% ipython --no-banner

In [1]: import numpy as np

In [2]: from numpy import linalg as LA

In [3]: np.set_printoptions(precision=2, suppress=True, linewidth=140, sign=" ")

In [4]: tidy = lambda a: np.round(a, 2) + 0

In [5]: A = np.load("data.npy")

In [6]: A
Out[6]: 
array([[-2,  0,  0,  0],
       [ 0,  1,  0,  0],
       [ 0,  2,  0,  0],
       [-1,  1,  2,  1]])

In [7]: t3 = np.stack([A, 2 * A, A[::-1]])

In [8]: t3.sum(axis=0)
Out[8]: 
array([[-7,  1,  2,  1],
       [ 0,  5,  0,  0],
       [ 0,  7,  0,  0],
       [-5,  3,  6,  3]])

In [9]: t3.shape
Out[9]: (3, 4, 4)

In [10]: tidy(LA.norm(A, 2) / LA.norm(A))
Out[10]: np.float64(0.75)

In [11]: LA.matrix_rank(A, rtol=0.1)
Out[11]: np.int64(3)

In [12]: [round(float(x), 2) for x in LA.svd(A, compute_uv=False)[:3]]
Out[12]: [3.01, 2.12, 1.57]

In [13]: LA.cond(A) > 100
Out[13]: np.True_

In [14]: rng = np.random.default_rng(5)

In [15]: lab = rng.permutation(4)

In [16]: lab
Out[16]: array([ 3,  1,  2,  0])

In [17]: Y = A[lab][:, lab]

In [18]: Y
Out[18]: 
array([[ 1,  1,  2, -1],
       [ 0,  1,  0,  0],
       [ 0,  2,  0,  0],
       [ 0,  0,  0, -2]])

In [19]: tidy(LA.det(Y)), tidy(LA.det(A[lab]))
Out[19]: (np.float64(0.0), np.float64(0.0))

In [20]: W0 = np.array([[1.0, 0.0, 1.0, 3.0, 0.0],
    ...:     [1.0, 0.0, 0.0, 1.0, 0.0],
    ...:     [0.0, 0.0, 2.0, 3.0, -3.0],
    ...:     [0.0, 0.0, 3.0, -1.0, 3.0],
    ...:     [0.0, 0.0, 1.0, -2.0, 3.0]])

In [21]: # rows and columns are dependent

In [22]: rank = LA.matrix_rank(W0)

In [23]: rank
Out[23]: np.int64(4)

In [24]: null = LA.svd(W0)[2][rank:].T

In [25]: LA.matrix_rank(W0.T @ W0), LA.matrix_rank(W0 @ W0.T)
Out[25]: (np.int64(4), np.int64(4))

In [26]: tidy(null @ null.T)
Out[26]: 
array([[ 0.,  0.,  0.,  0.,  0.],
       [ 0.,  1.,  0.,  0.,  0.],
       [ 0.,  0.,  0.,  0.,  0.],
       [ 0.,  0.,  0.,  0.,  0.],
       [ 0.,  0.,  0.,  0.,  0.]])

In [27]: np.allclose(W0 @ null, 0)
Out[27]: True

In [28]: theta = np.radians(90)

In [29]: r_ = np.eye(5)

In [30]: r_[1, 1] = r_[0, 0] = np.cos(theta)

In [31]: r_[1, 0], r_[0, 1] = -np.sin(theta), np.sin(theta)

In [32]: tidy(r_)
Out[32]: 
array([[ 0.,  1.,  0.,  0.,  0.],
       [-1.,  0.,  0.,  0.,  0.],
       [ 0.,  0.,  1.,  0.,  0.],
       [ 0.,  0.,  0.,  1.,  0.],
       [ 0.,  0.,  0.,  0.,  1.]])

In [33]: Y = W0 @ r_.T

In [34]: np.allclose(LA.norm(W0, axis=1), LA.norm(Y, axis=1))
Out[34]: True

In [35]: tidy(LA.det(r_)), np.trace(r_)
Out[35]: (np.float64(1.0), np.float64(3.0))

In [36]: LA.cond(W0) > 100
Out[36]: np.True_

In [37]: LA.matrix_rank(W0, rtol=0.1)
Out[37]: np.int64(3)

In [38]: left, s, VT = LA.svd(W0)

In [39]: vecs = VT[:(s > 1e-8).sum()]

In [40]: vec = W0[1] + 2 * W0[4] + rng.integers(2) * np.eye(5)[4]

In [41]: vec
Out[41]: array([ 1.,  0.,  2., -3.,  7.])

In [42]: tidy(np.diag(vecs.T @ vecs))
Out[42]: array([ 1.,  0.,  1.,  1.,  1.])

In [43]: LA.matrix_rank(np.vstack([W0, vec]))
Out[43]: np.int64(4)

In [44]: tidy(vecs.T @ vecs)
Out[44]: 
array([[ 1.,  0.,  0.,  0.,  0.],
       [ 0.,  0.,  0.,  0.,  0.],
       [ 0.,  0.,  1.,  0.,  0.],
       [ 0.,  0.,  0.,  1.,  0.],
       [ 0.,  0.,  0.,  0.,  1.]])

In [45]: tidy(np.sort(np.abs(LA.eigvals(W0))))
Out[45]: array([ 0.  ,  0.87,  0.87,  1.  ,  3.94])

In [46]: np.allclose(W0 @ W0.T, W0.T @ W0)
Out[46]: False

In [47]: tidy(LA.matrix_power(W0, 3))
Out[47]: 
array([[  1.,   0.,  40.,  24.,  -9.],
       [  1.,   0.,  18.,   7.,   3.],
       [  0.,   0.,  41.,  33., -21.],
       [  0.,   0.,  21.,  20., -15.],
       [  0.,   0.,  -5.,  -2.,   0.]])

In [48]: (W0 + W0.T) / 2
Out[48]: 
array([[ 1. ,  0.5,  0.5,  1.5,  0. ],
       [ 0.5,  0. ,  0. ,  0.5,  0. ],
       [ 0.5,  0. ,  2. ,  3. , -1. ],
       [ 1.5,  0.5,  3. , -1. ,  0.5],
       [ 0. ,  0. , -1. ,  0.5,  3. ]])

In [49]: W0 @ W0
Out[49]: 
array([[ 1.,  0., 12.,  3.,  6.],
       [ 1.,  0.,  4.,  2.,  3.],
       [ 0.,  0., 10.,  9., -6.],
       [ 0.,  0.,  6.,  4., -3.],
       [ 0.,  0., -1., -1.,  0.]])
